% ipython --no-banner

In [1]: import numpy as np

In [2]: from numpy import linalg as LA

In [3]: np.set_printoptions(precision=2, suppress=True, linewidth=200)

In [4]: def tidy(a):
   ...:     return np.round(a, 2) + 0
   ...: 

In [5]: data = np.loadtxt("data.csv", delimiter=",")

In [6]: data
Out[6]: 
array([[  1.,   1.,   3.],
       [ -1.,  -1.,   3.],
       [  0.,  -4.,   5.],
       [ -3.,  -5.,   5.],
       [ -6.,  -6.,   2.],
       [ -9.,  -5.,  -1.],
       [-10.,  -5.,  -3.],
       [ -8.,  -4.,  -5.],
       [ -6.,  -2.,  -3.],
       [ -6.,  -2.,  -5.],
       [ -4.,   0.,  -4.],
       [ -5.,   1.,  -4.],
       [ -8.,   4.,  -4.],
       [ -6.,   2.,  -3.],
       [ -7.,   5.,   0.],
       [ -9.,   8.,  -1.],
       [-10.,   7.,  -1.],
       [ -8.,   8.,  -3.],
       [-11.,   9.,   0.],
       [-12.,   9.,  -3.],
       [-12.,   8.,  -1.],
       [-10.,   5.,   1.],
       [-11.,   7.,  -2.],
       [ -8.,   6.,  -4.],
       [ -8.,   8.,  -2.],
       [ -7.,   6.,   1.]])

In [7]: Ac = (data - data.mean(axis=0)) / data.std(axis=0)

In [8]: tidy(Ac.std(axis=0))
Out[8]: array([1., 1., 1.])

In [9]: np.argwhere(np.abs(Ac) > 2)
Out[9]: 
array([[0, 0],
       [2, 0],
       [2, 2],
       [3, 2]])

In [10]: c = LA.lstsq(np.delete(Ac, 2, axis=1), Ac[:, 2])[0]

In [11]: tidy(1 - np.var(Ac[:, 2] - np.delete(Ac, 2, axis=1) @ c))
Out[11]: np.float64(0.25)

In [12]: print(np.abs(c).argmax())
0

In [13]: P = data @ LA.solve(data.T @ data, data.T)

In [14]: print(tidy(LA.eigvalsh(P)))
[0. 0. 0. 0. 0. 0. 0. 0. 0. 0. 0. 0. 0. 0. 0. 0. 0. 0. 0. 0. 0. 0. 0. 1. 1. 1.]

In [15]: tidy(np.diag(P))
Out[15]: array([0.05, 0.06, 0.17, 0.25, 0.21, 0.2 , 0.23, 0.21, 0.08, 0.14, 0.07, 0.07, 0.07, 0.04, 0.05, 0.09, 0.08, 0.09, 0.14, 0.12, 0.12, 0.12, 0.09, 0.08, 0.08, 0.08])

In [16]: np.allclose(P @ P, P)
Out[16]: True

In [17]: np.trace(P)
Out[17]: np.float64(3.0)

In [18]: E = np.load("out0.npy")

In [19]: E
Out[19]: 
array([[0, 0, 0],
       [0, 2, 0],
       [3, 3, 1]])

In [20]: # null space of dimension 1

In [21]: E @ E
Out[21]: 
array([[0, 0, 0],
       [0, 4, 0],
       [3, 9, 1]])

In [22]: print(np.prod(np.diag(E)), tidy(LA.det(E)))
0 0.0

In [23]: tidy(np.sort(LA.eigvals(E)))
Out[23]: array([0., 1., 2.])

In [24]: m1 = np.load("test13.npy")

In [25]: m1
Out[25]: 
array([[-6.,  7.,  8.,  0.],
       [-9., -3.,  8.,  0.],
       [ 0., -1.,  6.,  0.],
       [ 0.,  0.,  0.,  1.]])

In [26]: cov = m1.T @ m1

In [27]: print((m1 @ m1.T).shape)
(4, 4)

In [28]: tidy(LA.svd(m1, compute_uv=False) ** 2)
Out[28]: array([267.  ,  55.43,  17.58,   1.  ])

In [29]: M = np.load("block10.npy")

In [30]: M
Out[30]: 
array([[ -1.03,   0.35,  -0.87,  -2.02],
       [ -3.03,  -0.53,  -4.15,  -7.03],
       [ -0.88,   0.35,  -0.58,  -1.82],
       [ -2.97,  -0.13,  -4.9 ,  -7.26],
       [ -2.03,  -0.45,  -3.02,  -4.95],
       [ -1.07,   0.48,  -1.69,  -2.91],
       [  0.09,   0.32,   0.84,   0.17],
       [  1.53,   0.05,   1.34,   3.32],
       [  0.24,  -0.21,   0.97,   1.59],
       [  0.73,   0.12,   0.9 ,   1.81],
       [  2.72,   0.44,   3.88,   7.44],
       [ -0.47,  -0.43,  -0.41,  -0.14],
       [ -0.32,   0.05,  -0.97,  -0.5 ],
       [ -2.01,  -0.4 ,  -4.01,  -5.81],
       [  2.55,  -0.41,   3.46,   6.07],
       [ -4.12,  -0.2 ,  -6.4 , -10.49]])

In [31]: z = M[:, 0] > np.median(M[:, 0])

In [32]: r0 = M[z].mean(axis=0) - M[~z].mean(axis=0)

In [33]: ((M - M.mean(axis=0)) @ r0 > 0).astype(int)
Out[33]: array([0, 0, 0, 0, 0, 0, 1, 1, 1, 1, 1, 1, 1, 0, 1, 0])

In [34]: z.astype(int)
Out[34]: array([0, 0, 0, 0, 0, 0, 1, 1, 1, 1, 1, 1, 1, 0, 1, 0])

In [35]: print(np.argsort(-np.abs(r0).round(6), kind="stable"))
[3 2 0 1]

In [36]: P = M @ LA.solve(M.T @ M, M.T)

In [37]: print(tidy(np.trace(P)))
4.0

In [38]: tidy(LA.eigvalsh(P))
Out[38]: array([0., 0., 0., 0., 0., 0., 0., 0., 0., 0., 0., 0., 1., 1., 1., 1.])

In [39]: print(tidy(LA.det(m1)))
510.0

In [40]: print(np.trace(m1))
-2.0

In [41]: (m1 - m1.T) / 2
Out[41]: 
array([[ 0. ,  8. ,  4. ,  0. ],
       [-8. ,  0. ,  4.5,  0. ],
       [-4. , -4.5,  0. ,  0. ],
       [ 0. ,  0. ,  0. ,  0. ]])

In [42]: tidy(LA.matrix_power(m1, 3))
Out[42]: 
array([[ 801.,  -32., -448.,    0.],
       [  72.,  801., -136.,    0.],
       [ -27.,   44.,  216.,    0.],
       [   0.,    0.,    0.,    1.]])

In [43]: tidy(np.sort(np.abs(LA.eigvals(m1))))
Out[43]: array([1.  , 5.86, 9.33, 9.33])

In [44]: W0 = np.loadtxt("m.csv", delimiter=",")

In [45]: W0
Out[45]: 
array([[-3.,  3., -3.,  3., -3.,  3.],
       [ 0., -1.,  0., -1.,  0., -1.],
       [-3.,  2., -3.,  2., -3.,  2.],
       [-3.,  3., -3.,  3., -3.,  3.],
       [ 0., -1.,  0., -1.,  0., -1.],
       [-3.,  2., -3.,  2., -3.,  2.]])

In [46]: Y = W0 / np.sqrt((W0 ** 2).mean(axis=1, keepdims=True))

In [47]: LA.matrix_rank(Y) == LA.matrix_rank(W0)
Out[47]: np.True_

In [48]: Y = np.c_[data[:, :1] @ np.array([[0]]), np.array([2, 2, -2, 0, 2, -1, -1, -1, -1, 1, -2, -1, -2, 1, 0, -2, 1, -1, 2, -1, -2, -1, 2, 0, 1, 1])]

In [49]: Y
Out[49]: 
array([[ 0.,  2.],
       [ 0.,  2.],
       [ 0., -2.],
       [ 0.,  0.],
       [ 0.,  2.],
       [ 0., -1.],
       [ 0., -1.],
       [ 0., -1.],
       [ 0., -1.],
       [ 0.,  1.],
       [ 0., -2.],
       [ 0., -1.],
       [ 0., -2.],
       [ 0.,  1.],
       [ 0.,  0.],
       [ 0., -2.],
       [ 0.,  1.],
       [ 0., -1.],
       [ 0.,  2.],
       [ 0., -1.],
       [ 0., -2.],
       [ 0., -1.],
       [ 0.,  2.],
       [ 0.,  0.],
       [ 0.,  1.],
       [ 0.,  1.]])

In [50]: tidy(LA.lstsq(data, Y[:, 0])[0])
Out[50]: array([0., 0., 0.])

In [51]: rk = LA.matrix_rank(W0)

In [52]: rk
Out[52]: np.int64(2)

In [53]: ns = LA.svd(W0)[2][rk:].T

In [54]: print(np.allclose(W0 @ ns, 0))
True

In [55]: [int(LA.matrix_rank(np.delete(W0, i, axis=0))) for i in range(6)]
Out[55]: [2, 2, 2, 2, 2, 2]

In [56]: Uu, s, Vh = LA.svd(W0)

In [57]: print(np.argmax(s[:-1] / (s[1:] + 1e-6)) + 1)
2

In [58]: tidy(s)
Out[58]: array([13.67,  2.28,  0.  ,  0.  ,  0.  ,  0.  ])

In [59]: Y = Uu[:, :2] @ np.diag(s[:2]) @ Vh[:2]

In [60]: LA.matrix_rank(W0, rtol=0.05)
Out[60]: np.int64(2)

In [61]: LA.matrix_rank(Y)
Out[61]: np.int64(2)

In [62]: tidy(LA.norm(W0 - Y) / LA.norm(W0))
Out[62]: np.float64(0.0)

In [63]: Uu, s, Vh = LA.svd(W0)

In [64]: V = Vh[:(s > 1e-8).sum()]

In [65]: rng = np.random.default_rng(2468)

In [66]: x = W0[5] + 4 * W0[1] + rng.integers(2) * np.eye(6)[0]

In [67]: print(x)
[-3. -2. -3. -2. -3. -2.]

In [68]: tidy(np.diag(V.T @ V))
Out[68]: array([0.33, 0.33, 0.33, 0.33, 0.33, 0.33])

In [69]: tidy(LA.norm(x - V.T @ V @ x))
Out[69]: np.float64(0.0)

In [70]: print(LA.matrix_rank(np.vstack([W0, x])))
2

In [71]: J = np.load("arr.npy")

In [72]: J
Out[72]: 
array([[-4,  6, -2],
       [ 2,  0, -7],
       [-3,  0, -9]])

In [73]: r0 = np.array([-2, 0, 0])

In [74]: Y = J + np.outer(r0, np.eye(3)[1])

In [75]: LA.matrix_rank(LA.inv(Y) - LA.inv(J), tol=1e-8)
Out[75]: np.int64(1)

In [76]: LA.matrix_rank(Y - J)
Out[76]: np.int64(1)

In [77]: x = np.array([-2, -3, 1])

In [78]: h = np.maximum(J @ x, 0)

In [79]: J * (h > 1e-9)[:, None]
Out[79]: 
array([[0, 0, 0],
       [0, 0, 0],
       [0, 0, 0]])

In [80]: h
Out[80]: array([0, 0, 0])

In [81]: print(np.maximum(J @ x, 0) - np.maximum(-J @ x, 0))
[-12 -11  -3]

In [82]: J.T @ h
Out[82]: array([0, 0, 0])

In [83]: F = np.loadtxt("w.csv", delimiter=",")

In [84]: F
Out[84]: 
array([[ 1., -1.,  1., -1.],
       [ 1.,  0.,  0.,  0.]])

In [85]: Y = F / np.sqrt((F ** 2).mean(axis=1, keepdims=True))

In [86]: LA.matrix_rank(F - F.mean(axis=1, keepdims=True))
Out[86]: np.int64(2)

In [87]: feats = np.load("layer17.npy")

In [88]: feats
Out[88]: 
array([[-3.21, -3.67,  5.35, -0.51],
       [ 0.65,  1.54, -2.84, -0.51],
       [ 0.61,  0.54, -2.47, -0.49],
       [-0.65, -1.29,  0.12, -0.19],
       [ 0.94,  1.25, -0.15, -0.12],
       [-0.02,  0.51,  0.66, -0.56],
       [ 2.06,  2.4 , -2.42, -0.14],
       [ 0.15, -2.01,  2.22,  1.23],
       [-1.41, -1.02,  1.99, -0.42],
       [-0.92, -0.01, -0.46, -1.02],
       [ 3.5 ,  1.58, -2.07,  1.53],
       [ 0.2 , -0.43,  0.86,  0.7 ]])

In [89]: x = np.array([9, 0, 2, 0])

In [90]: y = feats @ x

In [91]: tidy(LA.solve(feats.T @ feats, feats.T @ y))
Out[91]: array([9., 0., 2., 0.])

In [92]: print(tidy(y))
[-18.19   0.17   0.55  -5.61   8.16   1.14  13.7    5.79  -8.71  -9.2   27.36   3.52]

In [93]: y = y + 0.02 * rng.normal(size=12)

In [94]: tidy(y)
Out[94]: array([-18.19,   0.18,   0.56,  -5.58,   8.16,   1.15,  13.67,   5.79,  -8.7 ,  -9.23,  27.38,   3.49])

In [95]: c, *_ = LA.lstsq(feats, y)

In [96]: [round(float(LA.norm(LA.solve(feats.T @ feats + lam * np.eye(4), feats.T @ y))), 2) for lam in (0, 1, 10, 100)]
Out[96]: [9.23, 7.22, 4.77, 1.72]

In [97]: tidy(c)
Out[97]: array([ 9.01, -0.02,  2.  , -0.01])
